$ ipython --no-banner

In [1]: import numpy as np

In [2]: np.set_printoptions(suppress=True, linewidth=200)

In [3]: mat = np.loadtxt("out14.csv", delimiter=",")

In [4]: mat
Out[4]: 
array([[0., 0., 0., 0., 0., 0., 1.],
       [0., 0., 0., 1., 0., 0., 0.],
       [0., 0., 0., 0., 0., 1., 0.],
       [0., 0., 0., 0., 1., 0., 0.],
       [1., 0., 0., 0., 0., 0., 0.],
       [0., 0., 1., 0., 0., 0., 0.],
       [0., 1., 0., 0., 0., 0., 0.]])

In [5]: M2 = mat / np.sqrt((mat ** 2).mean(axis=1, keepdims=True))

In [6]: np.linalg.matrix_rank(M2) == np.linalg.matrix_rank(mat)
Out[6]: np.True_

In [7]: np.linalg.matrix_rank(mat - mat.mean(axis=1, keepdims=True))
Out[7]: np.int64(6)

In [8]: np.round(np.linalg.norm(M2, axis=1), 3)
Out[8]: array([2.646, 2.646, 2.646, 2.646, 2.646, 2.646, 2.646])

In [9]: M2[5].round(3)
Out[9]: array([0.   , 0.   , 2.646, 0.   , 0.   , 0.   , 0.   ])

In [10]: np.round(np.sort(np.abs(np.linalg.eigvals(mat)))[::-1], 3)
Out[10]: array([1., 1., 1., 1., 1., 1., 1.])

In [11]: mat @ np.ones(7)
Out[11]: array([1., 1., 1., 1., 1., 1., 1.])

In [12]: pr = np.eye(7)[3]

In [13]: for _ in range(7):
    ...:     pr = pr @ mat
    ...:     print(pr.round(3))
    ...: 
[0. 0. 0. 0. 1. 0. 0.]
[1. 0. 0. 0. 0. 0. 0.]
[0. 0. 0. 0. 0. 0. 1.]
[0. 1. 0. 0. 0. 0. 0.]
[0. 0. 0. 1. 0. 0. 0.]
[0. 0. 0. 0. 1. 0. 0.]
[1. 0. 0. 0. 0. 0. 0.]

In [14]: x = np.array([0, 3, 2, 0, 2, 1, 2])

In [15]: np.round(np.abs(np.linalg.eigvals(mat)), 3)
Out[15]: array([1., 1., 1., 1., 1., 1., 1.])

In [16]: mat.T @ (mat @ x)
Out[16]: array([0., 3., 2., 0., 2., 1., 2.])

In [17]: round(np.linalg.norm(x), 3), round(np.linalg.norm(mat @ x), 3)
Out[17]: (np.float64(4.69), np.float64(4.69))

In [18]: round(np.linalg.det(mat), 3)
Out[18]: np.float64(-1.0)

In [19]: np.round(np.linalg.inv(mat), 3)
Out[19]: 
array([[0., 0., 0., 0., 1., 0., 0.],
       [0., 0., 0., 0., 0., 0., 1.],
       [0., 0., 0., 0., 0., 1., 0.],
       [0., 1., 0., 0., 0., 0., 0.],
       [0., 0., 0., 1., 0., 0., 0.],
       [0., 0., 1., 0., 0., 0., 0.],
       [1., 0., 0., 0., 0., 0., 0.]])

In [20]: def softmax(z):
    ...:     e = np.exp(z - z.max(axis=-1, keepdims=True))
    ...:     return e / e.sum(axis=-1, keepdims=True)
    ...: 

In [21]: np.round(softmax(10 * mat[3]), 3) + 0
Out[21]: array([0., 0., 0., 0., 1., 0., 0.])

In [22]: np.round(softmax(mat[3]), 3)
Out[22]: array([0.115, 0.115, 0.115, 0.115, 0.312, 0.115, 0.115])

In [23]: softmax(mat).sum(axis=1)
Out[23]: array([1., 1., 1., 1., 1., 1., 1.])

In [24]: S = mat @ mat.T / np.sqrt(7)

In [25]: np.round(softmax(S + np.triu(np.full(S.shape, -np.inf), 1)), 3)
Out[25]: 
array([[1.   , 0.   , 0.   , 0.   , 0.   , 0.   , 0.   ],
       [0.407, 0.593, 0.   , 0.   , 0.   , 0.   , 0.   ],
       [0.289, 0.289, 0.422, 0.   , 0.   , 0.   , 0.   ],
       [0.224, 0.224, 0.224, 0.327, 0.   , 0.   , 0.   ],
       [0.183, 0.183, 0.183, 0.183, 0.267, 0.   , 0.   ],
       [0.155, 0.155, 0.155, 0.155, 0.155, 0.226, 0.   ],
       [0.134, 0.134, 0.134, 0.134, 0.134, 0.134, 0.196]])

In [26]: softmax(S).round(6).argmax(axis=1)
Out[26]: array([0, 1, 2, 3, 4, 5, 6])

In [27]: q, r_ = np.linalg.qr(mat)

In [28]: np.trace(q @ q.T)
Out[28]: np.float64(7.0)

In [29]: q @ r_
Out[29]: 
array([[0., 0., 0., 0., 0., 0., 1.],
       [0., 0., 0., 1., 0., 0., 0.],
       [0., 0., 0., 0., 0., 1., 0.],
       [0., 0., 0., 0., 1., 0., 0.],
       [1., 0., 0., 0., 0., 0., 0.],
       [0., 0., 1., 0., 0., 0., 0.],
       [0., 1., 0., 0., 0., 0., 0.]])

In [30]: abs(r_[0, 0]), np.round(np.linalg.norm(mat[:, 0]), 3)
Out[30]: (np.float64(1.0), np.float64(1.0))

In [31]: r_
Out[31]: 
array([[-1.,  0.,  0.,  0.,  0.,  0.,  0.],
       [ 0., -1.,  0.,  0.,  0.,  0.,  0.],
       [ 0.,  0., -1.,  0.,  0.,  0.,  0.],
       [ 0.,  0.,  0., -1.,  0.,  0.,  0.],
       [ 0.,  0.,  0.,  0., -1.,  0.,  0.],
       [ 0.,  0.,  0.,  0.,  0., -1.,  0.],
       [ 0.,  0.,  0.,  0.,  0.,  0.,  1.]])

In [32]: q
Out[32]: 
array([[ 0.,  0.,  0.,  0.,  0.,  0.,  1.],
       [-0.,  0.,  0., -1.,  0.,  0.,  0.],
       [-0., -0.,  0.,  0.,  0., -1.,  0.],
       [-0., -0., -0.,  0., -1.,  0.,  0.],
       [-1., -0., -0., -0.,  0.,  0.,  0.],
       [-0., -0., -1., -0., -0.,  0.,  0.],
       [-0., -1., -0.,  0.,  0., -0.,  0.]])

In [33]: J = np.load("a.npy")

In [34]: J
Out[34]: 
array([[3, 0, 0, 0, 0, 0, 0, 0],
       [0, 9, 0, 0, 0, 0, 0, 0],
       [0, 0, 9, 0, 0, 0, 0, 0],
       [0, 0, 0, 0, 0, 0, 0, 0],
       [0, 0, 0, 0, 4, 0, 0, 0],
       [0, 0, 0, 0, 0, 5, 0, 0],
       [0, 0, 0, 0, 0, 0, 7, 0],
       [0, 0, 0, 0, 0, 0, 0, 9]])

In [35]: rng = np.random.default_rng(254057)

In [36]: M2 = J + rng.integers(-2, 3, (8, 7)) @ rng.integers(-2, 3, (7, 8))

In [37]: M2
Out[37]: 
array([[  3,   2,  -6,   2,  -3,   3,   6,   4],
       [ -2,   7,   8,  -4,  -2,  -6,   1,  -5],
       [ -3,  -3,   7,  -6,   8,  -5,   4,  -3],
       [ -9,  -5,  -8,  -2,   0,  -5,  -1,  -5],
       [  6,   2,  -1,   9,   7,   8,   1,   8],
       [  3,   3,  -1,   7,  -8,   5,   5,   2],
       [ -5,  -1,   1,  -5,  -4,  -8,  11,  -3],
       [  3,   3,  -3,   9, -10,   4,   3,  11]])

In [38]: np.abs(M2 - J).sum(axis=1)
Out[38]: array([26, 30, 34, 35, 38, 29, 31, 37])

In [39]: M2 - J
Out[39]: 
array([[  0,   2,  -6,   2,  -3,   3,   6,   4],
       [ -2,  -2,   8,  -4,  -2,  -6,   1,  -5],
       [ -3,  -3,  -2,  -6,   8,  -5,   4,  -3],
       [ -9,  -5,  -8,  -2,   0,  -5,  -1,  -5],
       [  6,   2,  -1,   9,   3,   8,   1,   8],
       [  3,   3,  -1,   7,  -8,   0,   5,   2],
       [ -5,  -1,   1,  -5,  -4,  -8,   4,  -3],
       [  3,   3,  -3,   9, -10,   4,   3,   2]])

In [40]: np.round(np.linalg.svd(M2 - J, compute_uv=False), 3) + 0
Out[40]: array([29.095, 17.438, 14.459,  9.23 ,  4.814,  2.754,  2.095,  0.   ])

In [41]: x = np.array([3, 1, 0, 0, 3, 0, 1])

In [42]: y = mat @ x

In [43]: y
Out[43]: array([1., 0., 0., 3., 3., 0., 1.])

In [44]: np.round(np.linalg.solve(mat, mat[:, 3]), 3)
Out[44]: array([0., 0., 0., 1., 0., 0., 0.])

In [45]: np.round(np.linalg.solve(mat, 4 * y), 3)
Out[45]: array([12.,  4.,  0.,  0., 12.,  0.,  4.])

In [46]: np.round(np.linalg.solve(mat, y), 3)
Out[46]: array([3., 1., 0., 0., 3., 0., 1.])

In [47]: np.round(np.linalg.solve(mat.T, mat[5]), 3)
Out[47]: array([0., 0., 0., 0., 0., 1., 0.])
